$ ipython --no-banner

In [1]: import numpy as np

In [2]: np.set_printoptions(precision=3, suppress=True, linewidth=160)

In [3]: tidy = lambda a: np.round(a, 3) + 0

In [4]: rng = np.random.default_rng(3)

In [5]: labels = rng.integers(0, 2, 13)

In [6]: m1 = (labels[:, None] == labels) * 3 + np.eye(13)

In [7]: print(m1)
[[4. 0. 0. 0. 0. 3. 3. 3. 0. 0. 0. 0. 3.]
 [0. 4. 3. 3. 3. 0. 0. 0. 3. 3. 3. 3. 0.]
 [0. 3. 4. 3. 3. 0. 0. 0. 3. 3. 3. 3. 0.]
 [0. 3. 3. 4. 3. 0. 0. 0. 3. 3. 3. 3. 0.]
 [0. 3. 3. 3. 4. 0. 0. 0. 3. 3. 3. 3. 0.]
 [3. 0. 0. 0. 0. 4. 3. 3. 0. 0. 0. 0. 3.]
 [3. 0. 0. 0. 0. 3. 4. 3. 0. 0. 0. 0. 3.]
 [3. 0. 0. 0. 0. 3. 3. 4. 0. 0. 0. 0. 3.]
 [0. 3. 3. 3. 3. 0. 0. 0. 4. 3. 3. 3. 0.]
 [0. 3. 3. 3. 3. 0. 0. 0. 3. 4. 3. 3. 0.]
 [0. 3. 3. 3. 3. 0. 0. 0. 3. 3. 4. 3. 0.]
 [0. 3. 3. 3. 3. 0. 0. 0. 3. 3. 3. 4. 0.]
 [3. 0. 0. 0. 0. 3. 3. 3. 0. 0. 0. 0. 4.]]

In [8]: x0 = np.array([3, 0, 2, -1, -2, -3, -3, -1, 1, -1, -2, -2, 3])

In [9]: y = m1 @ x0

In [10]: y
Out[10]: array([  0., -15., -13., -16., -17.,  -6.,  -6.,  -4., -14., -16., -17., -17.,   0.])

In [11]: tidy(np.linalg.solve(m1, m1[:, 5]))
Out[11]: array([0., 0., 0., 0., 0., 1., 0., 0., 0., 0., 0., 0., 0.])

In [12]: tidy(np.linalg.solve(m1.T, m1[0]))
Out[12]: array([1., 0., 0., 0., 0., 0., 0., 0., 0., 0., 0., 0., 0.])

In [13]: tidy(np.linalg.solve(m1, 5 * y))
Out[13]: array([ 15.,   0.,  10.,  -5., -10., -15., -15.,  -5.,   5.,  -5., -10., -10.,  15.])

In [14]: q, Rm = np.linalg.qr(m1)

In [15]: tidy(abs(Rm[0, 0])), tidy(np.linalg.norm(m1[:, 0]))
Out[15]: (np.float64(7.211), np.float64(7.211))

In [16]: np.allclose(Rm.T @ Rm, m1.T @ m1)
Out[16]: True

In [17]: x0 = np.ones(13)

In [18]: for _ in range(7):
    ...:     x0 = m1 @ x0
    ...:     x0 /= np.linalg.norm(x0)
    ...:     print(round(x0 @ m1 @ x0, 3))
    ...: 
23.166
24.146
24.629
24.844
24.936
24.974
24.989

In [19]: tidy(x0)
Out[19]: array([0.016, 0.353, 0.353, 0.353, 0.353, 0.016, 0.016, 0.016, 0.353, 0.353, 0.353, 0.353, 0.016])

In [20]: tidy(np.linalg.eigvalsh(m1)[-1])
Out[20]: np.float64(25.0)

In [21]: F = np.load("mat.npy")

In [22]: tidy(F)
Out[22]: 
array([[ 0.083, -0.01 , -0.052,  0.135,  0.073, -0.042, -0.042,  0.021, -0.166, -0.135],
       [-0.01 ,  0.001,  0.007, -0.017, -0.009,  0.005,  0.005, -0.003,  0.021,  0.017],
       [-0.052,  0.007,  0.033, -0.085, -0.046,  0.026,  0.026, -0.013,  0.104,  0.085],
       [ 0.135, -0.017, -0.085,  0.22 ,  0.118, -0.068, -0.068,  0.034, -0.27 , -0.22 ],
       [ 0.073, -0.009, -0.046,  0.118,  0.064, -0.036, -0.036,  0.018, -0.146, -0.118],
       [-0.042,  0.005,  0.026, -0.068, -0.036,  0.021,  0.021, -0.01 ,  0.083,  0.068],
       [-0.042,  0.005,  0.026, -0.068, -0.036,  0.021,  0.021, -0.01 ,  0.083,  0.068],
       [ 0.021, -0.003, -0.013,  0.034,  0.018, -0.01 , -0.01 ,  0.005, -0.042, -0.034],
       [-0.166,  0.021,  0.104, -0.27 , -0.146,  0.083,  0.083, -0.042,  0.333,  0.27 ],
       [-0.135,  0.017,  0.085, -0.22 , -0.118,  0.068,  0.068, -0.034,  0.27 ,  0.22 ]])

In [23]: # row 6 repeats row 5

In [24]: U, sig, Vh = np.linalg.svd(F)

In [25]: np.argmax(sig[:-1] / (sig[1:] + 1e-6)) + 1
Out[25]: np.int64(1)

In [26]: B = U[:, :1] @ np.diag(sig[:1]) @ Vh[:1]

In [27]: tidy(B)
Out[27]: 
array([[ 0.083, -0.01 , -0.052,  0.135,  0.073, -0.042, -0.042,  0.021, -0.166, -0.135],
       [-0.01 ,  0.001,  0.007, -0.017, -0.009,  0.005,  0.005, -0.003,  0.021,  0.017],
       [-0.052,  0.007,  0.033, -0.085, -0.046,  0.026,  0.026, -0.013,  0.104,  0.085],
       [ 0.135, -0.017, -0.085,  0.22 ,  0.118, -0.068, -0.068,  0.034, -0.27 , -0.22 ],
       [ 0.073, -0.009, -0.046,  0.118,  0.064, -0.036, -0.036,  0.018, -0.146, -0.118],
       [-0.042,  0.005,  0.026, -0.068, -0.036,  0.021,  0.021, -0.01 ,  0.083,  0.068],
       [-0.042,  0.005,  0.026, -0.068, -0.036,  0.021,  0.021, -0.01 ,  0.083,  0.068],
       [ 0.021, -0.003, -0.013,  0.034,  0.018, -0.01 , -0.01 ,  0.005, -0.042, -0.034],
       [-0.166,  0.021,  0.104, -0.27 , -0.146,  0.083,  0.083, -0.042,  0.333,  0.27 ],
       [-0.135,  0.017,  0.085, -0.22 , -0.118,  0.068,  0.068, -0.034,  0.27 ,  0.22 ]])

In [28]: print(np.linalg.matrix_rank(B))
1

In [29]: np.linalg.matrix_rank(F, rtol=0.05)
Out[29]: np.int64(1)

In [30]: tidy(np.abs(F - B).max())
Out[30]: np.float64(0.0)
